>>> import numpy as np
>>> import numpy.linalg as la
>>> np.set_printoptions(precision=2, suppress=True, linewidth=140)
>>> feats = np.loadtxt("case2.csv", delimiter=",")
>>> feats
array([[-2., -1.,  0.,  1.,  2.,  3.,  4.],
       [ 5.,  6.,  7.,  8.,  9., 10., 11.],
       [12., 13., 14., 15., 16., 17., 18.],
       [19., 20., 21., 22., 23., 24., 25.],
       [26., 27., 28., 29., 30., 31., 32.],
       [33., 34., 35., 36., 37., 38., 39.],
       [40., 41., 42., 43., 44., 45., 46.]])
>>> np.allclose(feats, feats.T)
False
>>> (feats + feats.T) / 2
array([[-2.,  2.,  6., 10., 14., 18., 22.],
       [ 2.,  6., 10., 14., 18., 22., 26.],
       [ 6., 10., 14., 18., 22., 26., 30.],
       [10., 14., 18., 22., 26., 30., 34.],
       [14., 18., 22., 26., 30., 34., 38.],
       [18., 22., 26., 30., 34., 38., 42.],
       [22., 26., 30., 34., 38., 42., 46.]])
>>> np.allclose(feats @ feats.T, feats.T @ feats)
False
>>> (feats - feats.T) / 2
array([[  0.,  -3.,  -6.,  -9., -12., -15., -18.],
       [  3.,   0.,  -3.,  -6.,  -9., -12., -15.],
       [  6.,   3.,   0.,  -3.,  -6.,  -9., -12.],
       [  9.,   6.,   3.,   0.,  -3.,  -6.,  -9.],
       [ 12.,   9.,   6.,   3.,   0.,  -3.,  -6.],
       [ 15.,  12.,   9.,   6.,   3.,   0.,  -3.],
       [ 18.,  15.,  12.,   9.,   6.,   3.,   0.]])
>>> round(float(np.abs(la.eigvals(feats)).max()), 2)
162.45
>>> np.round(la.det(feats), 2)
np.float64(-0.0)
>>> np.round(np.sort(np.abs(la.eigvals(feats))), 2) + 0
array([  0.  ,   0.  ,   0.  ,   0.  ,   0.  ,   8.45, 162.45])
>>> np.round(feats @ la.pinv(feats) @ feats, 2) + 0
array([[-2., -1.,  0.,  1.,  2.,  3.,  4.],
       [ 5.,  6.,  7.,  8.,  9., 10., 11.],
       [12., 13., 14., 15., 16., 17., 18.],
       [19., 20., 21., 22., 23., 24., 25.],
       [26., 27., 28., 29., 30., 31., 32.],
       [33., 34., 35., 36., 37., 38., 39.],
       [40., 41., 42., 43., 44., 45., 46.]])
>>> round(np.trace(la.pinv(feats) @ feats), 2)
np.float64(2.0)
>>> rk = la.matrix_rank(feats)
>>> rk
np.int64(2)
>>> null = la.svd(feats)[2][rk:].T
>>> [int(la.matrix_rank(feats[:, :j + 1])) for j in range(7)]
[1, 2, 2, 2, 2, 2, 2]
>>> [int(la.matrix_rank(np.delete(feats, i, axis=0))) for i in range(7)]
[2, 2, 2, 2, 2, 2, 2]
>>> np.allclose(feats @ null, 0)
True
>>> [int(la.matrix_rank(feats[:i])) for i in range(1, len(feats) + 1)]
[1, 2, 2, 2, 2, 2, 2]
>>> U, sigma, Vh = la.svd(feats)
>>> vecs = Vh[:(sigma > 1e-8).sum()]
>>> rng = np.random.default_rng(1)
>>> x0 = feats[1] + 4 * feats[4] + rng.integers(2) * np.eye(7)[5]
>>> x0
array([109., 114., 119., 124., 129., 134., 139.])
>>> np.round(vecs.T @ vecs, 2) + 0
array([[ 0.46,  0.36,  0.25,  0.14,  0.04, -0.07, -0.18],
       [ 0.36,  0.29,  0.21,  0.14,  0.07,  0.  , -0.07],
       [ 0.25,  0.21,  0.18,  0.14,  0.11,  0.07,  0.04],
       [ 0.14,  0.14,  0.14,  0.14,  0.14,  0.14,  0.14],
       [ 0.04,  0.07,  0.11,  0.14,  0.18,  0.21,  0.25],
       [-0.07,  0.  ,  0.07,  0.14,  0.21,  0.29,  0.36],
       [-0.18, -0.07,  0.04,  0.14,  0.25,  0.36,  0.46]])
>>> np.diag(vecs.T @ vecs)
array([0.46, 0.29, 0.18, 0.14, 0.18, 0.29, 0.46])
>>> np.allclose(vecs.T @ vecs @ x0, x0)
True
>>> F = np.loadtxt("m.csv", delimiter=",")
>>> F
array([[0.12, 0.19, 0.19, 0.19, 0.12, 0.19],
       [0.  , 0.25, 0.25, 0.38, 0.  , 0.12],
       [0.09, 0.18, 0.18, 0.27, 0.09, 0.18],
       [0.27, 0.18, 0.  , 0.27, 0.  , 0.27],
       [0.17, 0.08, 0.25, 0.17, 0.25, 0.08],
       [0.14, 0.21, 0.14, 0.21, 0.  , 0.29]])
>>> idx = rng.permutation(6)
>>> idx
array([4, 0, 2, 1, 5, 3])
>>> other = F[idx][:, idx]
>>> np.allclose(other, F)
False
>>> round(float(la.det(other)), 2), round(la.det(F[idx]), 2)
(-0.0, np.float64(-0.0))
>>> F @ np.ones(6)
array([1., 1., 1., 1., 1., 1.])
>>> F.sum(axis=1)
array([1., 1., 1., 1., 1., 1.])
>>> la.matrix_power(F, 2)
array([[0.13, 0.19, 0.16, 0.26, 0.06, 0.2 ],
       [0.14, 0.2 , 0.13, 0.29, 0.02, 0.21],
       [0.14, 0.19, 0.14, 0.26, 0.05, 0.21],
       [0.15, 0.2 , 0.14, 0.25, 0.03, 0.23],
       [0.14, 0.17, 0.17, 0.24, 0.11, 0.18],
       [0.13, 0.21, 0.15, 0.27, 0.03, 0.22]])
>>> pr = np.eye(6)[2]
>>> for _ in range(7):
...     pr = pr @ F
...     print(pr.round(2))
... 
[0.09 0.18 0.18 0.27 0.09 0.18]
[0.14 0.19 0.14 0.26 0.05 0.21]
[0.14 0.2  0.14 0.26 0.04 0.21]
[0.14 0.2  0.14 0.26 0.04 0.21]
[0.14 0.2  0.14 0.26 0.04 0.21]
[0.14 0.2  0.14 0.26 0.04 0.21]
[0.14 0.2  0.14 0.26 0.04 0.21]
>>> w1 = np.array([[-4, -2], [4, 2], [-5, 9], [5, 4], [-7, -1], [2, 3]])
>>> c = np.array([3, -2])
>>> hid = np.maximum(F @ w1 + c, 0)
>>> (hid > 0).astype(int)
array([[1, 1],
       [1, 1],
       [1, 1],
       [1, 0],
       [1, 1],
       [1, 1]])
>>> W2 = np.array([[7, 4], [2, 7]])
>>> w1 @ W2
array([[-32, -30],
       [ 32,  30],
       [-17,  43],
       [ 43,  48],
       [-51, -35],
       [ 20,  29]])
>>> E = np.load("test10.npy")
>>> E
array([[ 0, -4, -5,  2],
       [ 0,  0, -2, -2],
       [ 0,  0,  0, -8],
       [ 0,  0,  0,  0]])
>>> np.unique(E.round(6), axis=0).shape
(4, 4)
>>> round(np.trace(la.pinv(E) @ E), 2)
np.float64(3.0)
>>> np.allclose(E[:-1].T @ la.lstsq(E[:-1].T, E[-1])[0], E[-1])
True
>>> np.round(la.norm(E, "nuc"), 2)
np.float64(16.2)
>>> round(float(la.norm(E[1], 1)), 2), round(la.norm(E[1], np.inf), 2)
(4.0, np.float64(2.0))
>>> la.norm(E, axis=0)
array([0.  , 4.  , 5.39, 8.49])
>>> E[1] @ E[3]
np.int64(0)
>>> np.round(la.norm(E) ** 2 / la.norm(E, 2) ** 2, 2)
np.float64(1.56)
>>> f = np.array([0, 1, 0, 2]) + 0.5
>>> K = np.outer(f, f) / (f @ f)
>>> K
array([[0.03, 0.08, 0.03, 0.14],
       [0.08, 0.25, 0.08, 0.42],
       [0.03, 0.08, 0.03, 0.14],
       [0.14, 0.42, 0.14, 0.69]])
>>> # row 2 repeats row 0
>>> U, sigma, Vh = la.svd(K)
>>> vecs = Vh[:(sigma > 1e-8).sum()]
>>> x0 = K[2] + 4 * K[1] + rng.integers(2) * np.eye(4)[0]
>>> x0
array([1.36, 1.08, 0.36, 1.81])
>>> round(float(la.norm(x0 - vecs.T @ vecs @ x0)), 2)
0.99
>>> U, sigma, Vh = la.svd(E)
>>> sigma
array([8.66, 6.37, 1.16, 0.  ])
>>> other = U[:, :3] @ np.diag(sigma[:3]) @ Vh[:3]
>>> other.round(2) + 0
array([[ 0., -4., -5.,  2.],
       [ 0.,  0., -2., -2.],
       [ 0.,  0.,  0., -8.],
       [ 0.,  0.,  0.,  0.]])
>>> la.matrix_rank(other)
np.int64(3)
>>> x0 = np.array([-8, 1, 7, 4])
>>> np.eye(4) - K
array([[ 0.97, -0.08, -0.03, -0.14],
       [-0.08,  0.75, -0.08, -0.42],
       [-0.03, -0.08,  0.97, -0.14],
       [-0.14, -0.42, -0.14,  0.31]])
>>> K @ K @ x0
array([0.61, 1.83, 0.61, 3.06])
>>> np.trace(K)
np.float64(1.0)
>>> round((x0 - K @ x0) @ (K @ x0), 2)
np.float64(0.0)
>>> m1 = np.array([[0.0, -0.8, -2.4, 0.0, 1.2, -1.5, 0.1],
...     [-0.8, -1.0, -0.9, 0.0, 1.6, 2.1, -0.7],
...     [0.8, 0.0, -1.2, -0.9, 1.3, -0.6, 0.6],
...     [0.8, -0.1, -0.7, 0.4, 0.7, 1.1, -1.0],
...     [0.9, -0.3, -1.2, -0.5, 0.1, -1.1, -1.7]])
>>> m1
array([[ 0. , -0.8, -2.4,  0. ,  1.2, -1.5,  0.1],
       [-0.8, -1. , -0.9,  0. ,  1.6,  2.1, -0.7],
       [ 0.8,  0. , -1.2, -0.9,  1.3, -0.6,  0.6],
       [ 0.8, -0.1, -0.7,  0.4,  0.7,  1.1, -1. ],
       [ 0.9, -0.3, -1.2, -0.5,  0.1, -1.1, -1.7]])
>>> x0 = np.array([2, 2, 2, 1, 3, 1, 2])
>>> a = np.maximum(m1 @ x0, 0)
>>> np.maximum(m1 @ (3 * x0), 0)
array([0. , 0.3, 8.4, 4.8, 0. ])
>>> a
array([0. , 0.1, 2.8, 1.6, 0. ])
>>> J = np.array([[-3, 1], [1, -3], [3, 1], [2, 0], [-1, 0], [2, -3]])
>>> J
array([[-3,  1],
       [ 1, -3],
       [ 3,  1],
       [ 2,  0],
       [-1,  0],
       [ 2, -3]])
>>> x0 = np.array([0, 1])
>>> target = J @ x0
>>> la.solve(J.T @ J, J.T @ target)
array([0., 1.])
>>> np.round(la.pinv(J) @ J, 2) + 0
array([[1., 0.],
       [0., 1.]])
>>> target
array([ 1, -3,  1,  0,  0, -3])
>>> target = target + 0.1 * rng.normal(size=6)
>>> target
array([ 1.09, -2.96,  0.95,  0.06,  0.04, -2.97])
>>> c, *_ = la.lstsq(J, target)
>>> [round(float(la.norm(la.solve(J.T @ J + lam * np.eye(2), J.T @ target))), 2) for lam in (0, 1, 10, 100)]
[0.98, 0.93, 0.64, 0.17]
>>> c
array([-0.01,  0.98])
>>> np.round(J.T @ (target - J @ c), 2) + 0
array([0., 0.])
>>> hat = J @ la.solve(J.T @ J, J.T)
>>> np.round((np.eye(6) - hat) @ J, 2) + 0
array([[0., 0.],
       [0., 0.],
       [0., 0.],
       [0., 0.],
       [0., 0.],
       [0., 0.]])
>>> np.diag(hat)
array([0.32, 0.46, 0.55, 0.17, 0.04, 0.47])
>>> hat @ J[:, 1]
array([ 1., -3.,  1.,  0.,  0., -3.])
>>> np.round(la.eigvalsh(hat), 2) + 0
array([0., 0., 0., 0., 1., 1.])
>>> np.allclose(hat @ hat, hat)
True
>>> other = np.c_[J[:, :1] @ np.array([[3]]), np.array([-3, 0, -1, -4, 5, 1])]
>>> other
array([[-9, -3],
       [ 3,  0],
       [ 9, -1],
       [ 6, -4],
       [-3,  5],
       [ 6,  1]])
>>> la.matrix_rank(np.c_[J, other])
np.int64(3)
>>> la.norm(la.qr(J)[0].T @ other, axis=0) ** 2 / ((other ** 2).sum(axis=0) + 1e-12)
array([1. , 0.1])
>>> la.lstsq(J, other[:, 0])[0]
array([3., 0.])
>>> la.matrix_rank(other)
np.int64(2)
